% ipython --no-banner

In [1]: import numpy as np

In [2]: np.set_printoptions(precision=1, suppress=True, linewidth=120, legacy="1.25")

In [3]: rng = np.random.default_rng(713108)

In [4]: K = np.array([[3, 3, 3, 0, 2, 2, 1],
   ...:     [2, 0, 1, 0, 1, 0, 2],
   ...:     [3, 1, 0, 3, 1, 2, 1],
   ...:     [2, 1, 1, 2, 2, 0, 2],
   ...:     [1, 1, 1, 1, 0, 1, 0],
   ...:     [3, 3, 1, 2, 0, 0, 3],
   ...:     [0, 3, 2, 2, 3, 3, 0],
   ...:     [3, 3, 1, 1, 0, 2, 0],
   ...:     [1, 3, 1, 0, 0, 3, 2],
   ...:     [0, 1, 1, 2, 2, 0, 2],
   ...:     [3, 1, 3, 0, 1, 1, 2],
   ...:     [1, 2, 1, 1, 3, 2, 0],
   ...:     [2, 3, 2, 0, 3, 1, 3],
   ...:     [2, 1, 3, 3, 0, 3, 2]]) * (rng.random((14, 7)) < 0.3)

In [5]: K
Out[5]: 
array([[0, 0, 0, 0, 0, 0, 1],
       [0, 0, 1, 0, 1, 0, 0],
       [0, 0, 0, 3, 0, 0, 1],
       [2, 0, 1, 0, 0, 0, 0],
       [0, 0, 1, 1, 0, 0, 0],
       [0, 0, 0, 0, 0, 0, 0],
       [0, 0, 2, 0, 0, 0, 0],
       [3, 0, 0, 0, 0, 0, 0],
       [0, 0, 0, 0, 0, 0, 0],
       [0, 1, 1, 0, 0, 0, 0],
       [3, 0, 0, 0, 0, 1, 2],
       [0, 0, 0, 0, 0, 2, 0],
       [0, 0, 0, 0, 0, 0, 3],
       [0, 0, 0, 0, 0, 0, 0]])

In [6]: cov = np.cov(K, rowvar=False)

In [7]: cov.round(1) + 0
Out[7]: 
array([[ 1.3,  0. , -0.1, -0.2,  0. ,  0.1,  0.2],
       [ 0. ,  0.1,  0. ,  0. ,  0. ,  0. ,  0. ],
       [-0.1,  0. ,  0.4, -0.1,  0. , -0.1, -0.2],
       [-0.2,  0. , -0.1,  0.7,  0. , -0.1,  0.1],
       [ 0. ,  0. ,  0. ,  0. ,  0.1,  0. ,  0. ],
       [ 0.1,  0. , -0.1, -0.1,  0. ,  0.3,  0. ],
       [ 0.2,  0. , -0.2,  0.1,  0. ,  0. ,  0.9]])

In [8]: np.argwhere(np.triu(np.abs(np.corrcoef(K.T)) > 0.8, 1))
Out[8]: array([], shape=(0, 2), dtype=int64)

In [9]: np.linalg.eigvalsh(cov)[::-1]
Out[9]: array([1.5, 1. , 0.6, 0.4, 0.2, 0.1, 0.1])

In [10]: np.argsort(-K.std(axis=0).round(6), kind="stable")
Out[10]: array([0, 6, 3, 2, 5, 1, 4])

In [11]: cov.shape
Out[11]: (7, 7)

In [12]: np.corrcoef(K.T)
Out[12]: 
array([[ 1. , -0.1, -0.1, -0.2, -0.1,  0.1,  0.1],
       [-0.1,  1. ,  0.3, -0.1, -0.1, -0.1, -0.2],
       [-0.1,  0.3,  1. , -0.1,  0.3, -0.3, -0.4],
       [-0.2, -0.1, -0.1,  1. , -0.1, -0.1,  0.1],
       [-0.1, -0.1,  0.3, -0.1,  1. , -0.1, -0.2],
       [ 0.1, -0.1, -0.3, -0.1, -0.1,  1. ,  0.1],
       [ 0.1, -0.2, -0.4,  0.1, -0.2,  0.1,  1. ]])

In [13]: x = np.array([1, 0, 3, 3, 3, 3, 2])

In [14]: K * x
Out[14]: 
array([[0, 0, 0, 0, 0, 0, 2],
       [0, 0, 3, 0, 3, 0, 0],
       [0, 0, 0, 9, 0, 0, 2],
       [2, 0, 3, 0, 0, 0, 0],
       [0, 0, 3, 3, 0, 0, 0],
       [0, 0, 0, 0, 0, 0, 0],
       [0, 0, 6, 0, 0, 0, 0],
       [3, 0, 0, 0, 0, 0, 0],
       [0, 0, 0, 0, 0, 0, 0],
       [0, 0, 3, 0, 0, 0, 0],
       [3, 0, 0, 0, 0, 3, 4],
       [0, 0, 0, 0, 0, 6, 0],
       [0, 0, 0, 0, 0, 0, 6],
       [0, 0, 0, 0, 0, 0, 0]])

In [15]: (K * x).sum(axis=1)
Out[15]: array([ 2,  6, 11,  5,  6,  0,  6,  3,  0,  3, 10,  6,  6,  0])

In [16]: (K @ x).argmax()
Out[16]: 2

In [17]: K @ np.eye(7)[0]
Out[17]: array([0., 0., 0., 2., 0., 0., 0., 3., 0., 0., 3., 0., 0., 0.])

In [18]: out = np.c_[K[:, :4] @ np.array([[-2, -2, -2, 0], [-1, -2, -2, -2], [-2, 1, 1, -2], [-2, 2, 0, 1]]), np.array([-2, 0, -2, -1, -1, 3, 0, 2, 1, -3, 3, -3, 3, 0])]

In [19]: out
Out[19]: 
array([[ 0,  0,  0,  0, -2],
       [-2,  1,  1, -2,  0],
       [-6,  6,  0,  3, -2],
       [-6, -3, -3, -2, -1],
       [-4,  3,  1, -1, -1],
       [ 0,  0,  0,  0,  3],
       [-4,  2,  2, -4,  0],
       [-6, -6, -6,  0,  2],
       [ 0,  0,  0,  0,  1],
       [-3, -1, -1, -4, -3],
       [-6, -6, -6,  0,  3],
       [ 0,  0,  0,  0, -3],
       [ 0,  0,  0,  0,  3],
       [ 0,  0,  0,  0,  0]])

In [20]: np.linalg.matrix_rank(np.c_[K, out])
Out[20]: 8

In [21]: np.linalg.matrix_rank(out)
Out[21]: 5

In [22]: x = np.array([-3, -2, -2, 2, 3, -1, 5])

In [23]: target = K @ x

In [24]: np.linalg.lstsq(K, target)[0]
Out[24]: array([-3., -2., -2.,  2.,  3., -1.,  5.])

In [25]: np.linalg.solve(K.T @ K, K.T @ target)
Out[25]: array([-3., -2., -2.,  2.,  3., -1.,  5.])

In [26]: target = target + 0.3 * rng.normal(size=14)

In [27]: target
Out[27]: array([ 4.8,  1.1, 10.9, -8.2, -0.9,  0.4, -3.8, -9. , -0.2, -3.8, -0.4, -1.7, 15.5,  0.3])

In [28]: b, *_ = np.linalg.lstsq(K, target)

In [29]: [round(float(np.linalg.norm(np.linalg.solve(K.T @ K + lam * np.eye(7), K.T @ target))), 2) for lam in (0, 1, 10, 100)]
Out[29]: [7.55, 6.36, 3.69, 0.75]

In [30]: J = np.load("layer18.npy")

In [31]: J
Out[31]: 
array([[-2, -1,  1,  1, -2,  0, -1,  2,  1,  2,  1, -2,  2],
       [ 0, -2,  1,  0, -2,  2,  2,  2,  1, -2,  0, -1,  1],
       [ 0,  0,  1,  1, -2,  0, -2, -2,  1, -1,  0, -1, -2],
       [ 0,  0,  0, -1, -1,  2,  0,  2,  0,  1, -1, -1, -2],
       [ 0,  0,  0,  0, -2,  2, -2,  0,  0,  2,  2, -1, -1],
       [ 0,  0,  0,  0,  0, -2, -1,  1, -1,  1, -1, -1, -2],
       [ 0,  0,  0,  0,  0,  0,  1,  1,  0,  2, -2,  0,  1],
       [ 0,  0,  0,  0,  0,  0,  0,  1,  0, -2,  0,  2, -2],
       [ 0,  0,  0,  0,  0,  0,  0,  0,  1, -2, -2,  0,  0],
       [ 0,  0,  0,  0,  0,  0,  0,  0,  0, -2,  1,  1, -2],
       [ 0,  0,  0,  0,  0,  0,  0,  0,  0,  0, -2,  2,  1],
       [ 0,  0,  0,  0,  0,  0,  0,  0,  0,  0,  0,  0,  1],
       [ 0,  0,  0,  0,  0,  0,  0,  0,  0,  0,  0,  0,  1]])

In [32]: np.abs(np.diag(np.linalg.qr(J)[1])) > 1e-9
Out[32]: array([ True,  True,  True,  True,  True,  True,  True,  True,  True,  True,  True, False,  True])

In [33]: np.allclose(J[:-1].T @ np.linalg.lstsq(J[:-1].T, J[-1])[0], J[-1])
Out[33]: True

In [34]: np.linalg.lstsq(J[:-1].T, J[-1])[2]
Out[34]: 12

In [35]: F = np.loadtxt("sample5.csv", delimiter=",")

In [36]: F
Out[36]: 
array([[ -5.8,   0.6,  -0.6,   7.9,   5.5,  16.5],
       [ -8.2,   3.9,  10.8,   1.3,   7.2, -12.1],
       [ 11.3,  -7.5,  12.2,  -2.7,  -4.6,  -6.2],
       [  9.5,  -8.8,   2.2,  14.1,  -4.8,  -2.7],
       [  3.5, -11.8,  -8.3,   2.1,  -1.9, -13.1],
       [-10.2,  -4.5, -13. ,   3.6,  -9.5,  -1.3],
       [  2.7,  -3.2,  -6.4,  15.5,   5.9,  -8.1],
       [  7.8,  11.6,   4.1, -10.6,  -8.7,  -0.3],
       [  4.3,  -1. ,  -0.5,   6.5, -18.1,   3.4],
       [  4.9,  -9.3,   2.2,  13.2, -10.5,   1.1],
       [  8.3,  -6.1,   9.3,   0.9,  13.3,  -5.5],
       [ -8.9,  -1.7,  16.3,   5.6,  -3.7,   2.7],
       [ 12.6,   7. ,   8.7,  -2.9,  10.5,  -0.1],
       [ -1.4,   7.8, -12.8, -10.2,  -3.8,   7.5],
       [ -1.7,   2.8, -12.8, -10.5,  -9.2,   5.5],
       [-11.7,  -2.3,  -6.9,  10.1,  -1. ,  10.4],
       [ 14.8,   1.5,  -1.7, -12.8,  -1.7,  -3.1],
       [  2.7,  -8.9,   0.8,  12.6, -10.2,   7.2],
       [  7.7,   6.2,   0.5,  -8.7,  -8.3,  12.6],
       [  1.2,   7.9, -13.5,   0.6, -12.2,  -2.4],
       [  5.8,  -6.2,  13.8, -10.6,  -3.1,   3.9],
       [-14.3,  -9.7,   0.2,   0.9,   3.2,   9.4],
       [ 11.1,  -3.1,  -1.1,   5.9, -11. , -10.5],
       [ -2.6, -12.1,  -9.4,   5.6,  11.1,   1.7],
       [ 14. ,   7.9,  -5.8,  -8.9,   4.8,   2.4],
       [-14.3,   2.2,  -4. ,  -1.3,  -1.3, -13.1],
       [-18.9,   1.4,   1.9,  -1.9,  -2.5,  -5.3],
       [ -7.2,   5.2,   3. ,   3.3,  16.9,   3.7],
       [ -3.4,  -6.4,   8.7,   4.7,   2.2, -15.7],
       [  5.5,  -6. ,  -6.2,   5.6,  15.4,   5.2],
       [ -5.4,  14.2,   9.6,   4.7,  -7. ,  -2.5],
       [  9.2,  -7.7, -15.4,   3.6,   1.5,   1.4],
       [ 10.3,  -6.6,  -7.6,  -3.4,  12.4,   5.2],
       [ -6. , -14.5,  -9. ,   7.3,  -4. ,  -2. ]])

In [37]: hat = K @ np.linalg.solve(K.T @ K, K.T)

In [38]: np.allclose(hat @ hat, hat)
Out[38]: True

In [39]: np.linalg.matrix_rank(np.eye(14) - hat)
Out[39]: 7
